$ python3 -q
>>> import numpy as np
>>> np.set_printoptions(suppress=True, linewidth=200)
>>> rnd = lambda a: np.round(a, 2) + 0
>>> mat = np.maximum(np.array([[2, 0, 1],
...     [0, 0, 1],
...     [2, 0, 1],
...     [0, 2, 2],
...     [1, 0, 2],
...     [2, 0, 1],
...     [1, 1, 1],
...     [1, 2, 1],
...     [1, 2, 1],
...     [1, 1, 0],
...     [0, 2, 2],
...     [1, 1, 1]]) @ np.array([[2, 0, 0, 1], [1, 2, 2, 1], [2, 1, 2, 2]]) + np.array([2, 1, 4, 0]), 0)
>>> print(mat)
[[ 8  2  6  4]
 [ 4  2  6  2]
 [ 8  2  6  4]
 [ 8  7 12  6]
 [ 8  3  8  5]
 [ 8  2  6  4]
 [ 7  4  8  4]
 [ 8  6 10  5]
 [ 8  6 10  5]
 [ 5  3  6  2]
 [ 8  7 12  6]
 [ 7  4  8  4]]
>>> # row 2 repeats row 0
>>> Ac = mat - mat.mean(axis=0)
>>> Uu, sv, VT = np.linalg.svd(Ac, full_matrices=False)
>>> print(rnd(Ac.mean(axis=0)))
[0. 0. 0. 0.]
>>> print(rnd(sv ** 2 / (sv ** 2).sum()))
[0.85 0.14 0.01 0.  ]
>>> print(rnd(sv))
[10.97  4.51  1.23  0.  ]
>>> print(np.searchsorted(np.cumsum(sv ** 2) / (sv ** 2).sum(), 0.9) + 1)
2
>>> print(rnd((sv ** 2).sum() ** 2 / (sv ** 4).sum()))
1.36
>>> print(np.abs(VT[0]).argmax())
2
>>> x = np.array([8, 2, 0, 1])
>>> rhs = mat @ x
>>> print(rhs)
[72 38 72 84 75 72 68 81 81 48 84 68]
>>> print(rnd(np.linalg.pinv(mat) @ mat))
[[1. 0. 0. 0.]
 [0. 1. 0. 0.]
 [0. 0. 1. 0.]
 [0. 0. 0. 1.]]
>>> rng = np.random.default_rng(62478)
>>> rhs = rhs + 0.05 * rng.normal(size=12)
>>> print(rnd(rhs))
[71.97 37.97 72.07 83.98 75.02 72.   68.01 80.98 80.97 48.08 84.05 68.02]
>>> b, *_ = np.linalg.lstsq(mat, rhs)
>>> print(b.round())
[8. 2. 0. 1.]
>>> print(rnd(mat.T @ (rhs - mat @ b)))
[0. 0. 0. 0.]
>>> print(rnd(np.linalg.norm(rhs - mat @ b)))
0.13
>>> def softmax(z):
...     e = np.exp(z - z.max(axis=-1, keepdims=True))
...     return e / e.sum(axis=-1, keepdims=True)
... 
>>> print(rnd(softmax(mat[11] + -2)))
[0.26 0.01 0.71 0.01]
>>> att = mat @ mat.T / np.sqrt(4)
>>> print(rnd(softmax(att)))
[[0.  0.  0.  0.5 0.  0.  0.  0.  0.  0.  0.5 0. ]
 [0.  0.  0.  0.5 0.  0.  0.  0.  0.  0.  0.5 0. ]
 [0.  0.  0.  0.5 0.  0.  0.  0.  0.  0.  0.5 0. ]
 [0.  0.  0.  0.5 0.  0.  0.  0.  0.  0.  0.5 0. ]
 [0.  0.  0.  0.5 0.  0.  0.  0.  0.  0.  0.5 0. ]
 [0.  0.  0.  0.5 0.  0.  0.  0.  0.  0.  0.5 0. ]
 [0.  0.  0.  0.5 0.  0.  0.  0.  0.  0.  0.5 0. ]
 [0.  0.  0.  0.5 0.  0.  0.  0.  0.  0.  0.5 0. ]
 [0.  0.  0.  0.5 0.  0.  0.  0.  0.  0.  0.5 0. ]
 [0.  0.  0.  0.5 0.  0.  0.  0.  0.  0.  0.5 0. ]
 [0.  0.  0.  0.5 0.  0.  0.  0.  0.  0.  0.5 0. ]
 [0.  0.  0.  0.5 0.  0.  0.  0.  0.  0.  0.5 0. ]]
>>> F = np.loadtxt("block15.csv", delimiter=",")
>>> print(F)
[[ -0.4    0.4  -11.02  -2.42  19.84  -3.65]
 [  1.97  -4.48  11.56   0.2    5.98 -17.12]
 [ -4.43   1.9    4.69  18.61  33.77  -1.97]
 [  7.72   6.27   6.2    5.67  15.19 -23.1 ]
 [  3.77  -6.11  -0.49  -1.89  -1.96   6.71]
 [  0.6   -5.02 -11.06 -15.91  -6.82   3.54]
 [ -4.87   0.14   9.87 -16.06 -14.34  10.52]
 [  0.27   0.93   9.56  -8.   -11.74  -4.42]
 [  1.95   2.38  -5.36   2.93  23.22  -0.55]
 [ -6.14   3.65 -10.07   6.94 -45.56   7.59]
 [ -1.7    2.12  18.59  -3.22   4.12  -2.63]
 [ -5.98  -1.2   -7.39  -5.83  16.49  11.01]
 [ -6.41   3.2  -10.3   -6.27   3.75   8.06]
 [  1.54   4.82  -6.47  -9.7   29.61  -7.94]
 [-11.68   2.79  -7.11   2.36 -14.59  -9.63]
 [  2.66  -3.81   3.85  -1.34 -13.06  -7.09]
 [  0.21   6.46  12.12  -0.63 -24.52 -23.85]
 [  1.05   0.1   -2.71   1.96 -38.43  12.77]
 [ -4.12   7.15   8.78   4.77 -29.    16.52]
 [ -6.07   2.08   6.05  -2.99  16.19 -18.99]
 [  0.78   2.23  -4.61  -6.06 -27.61   4.69]
 [ -1.43  -0.58   8.78  11.91 -25.   -26.12]
 [ -8.73   5.7   -7.98  -9.29  -5.71 -16.36]
 [ -0.74  -5.72  -4.56   2.27  18.06   6.77]
 [  0.1    4.29   4.63  -7.92  -4.65  20.66]
 [ -4.93   8.74   8.52  -8.1   42.72  -0.73]
 [  6.93   5.41  -0.14   0.07 -12.47  -6.52]
 [  4.42   2.94  -0.52 -12.35  14.83 -28.02]
 [  0.76  -0.45  11.36   2.82  11.62 -30.17]
 [ -0.93   1.44  25.54   2.22  -8.52   2.35]
 [ -5.73   3.65   5.78  16.12  -4.21  -0.04]
 [  0.32  -6.05   0.88  -3.77  -4.13   0.64]
 [  3.1    0.23   5.12   1.34   8.41  27.76]]
>>> d = np.linalg.norm(F[:, None] - F[None], axis=-1)
>>> print(np.unravel_index(d.round(6).argmax(), d.shape))
(np.int64(9), np.int64(25))
>>> print(np.flatnonzero(d[2] < d.mean() / 2))
[2]
>>> print((d + 1e9 * np.eye(33)).round(6).argmin(axis=1))
[ 8 28  8 28 31 31  7 15  0 17 29 23 11  0 22  7 21  9 17  1 17 16 14 11  6 13 15 19  3 10 31  4 24]
>>> print(d.shape)
(33, 33)
>>> print(d.mean(axis=1).argmax())
9
>>> print(d[2].round(6).argsort(kind="stable")[:4])
[ 2  8 23 25]
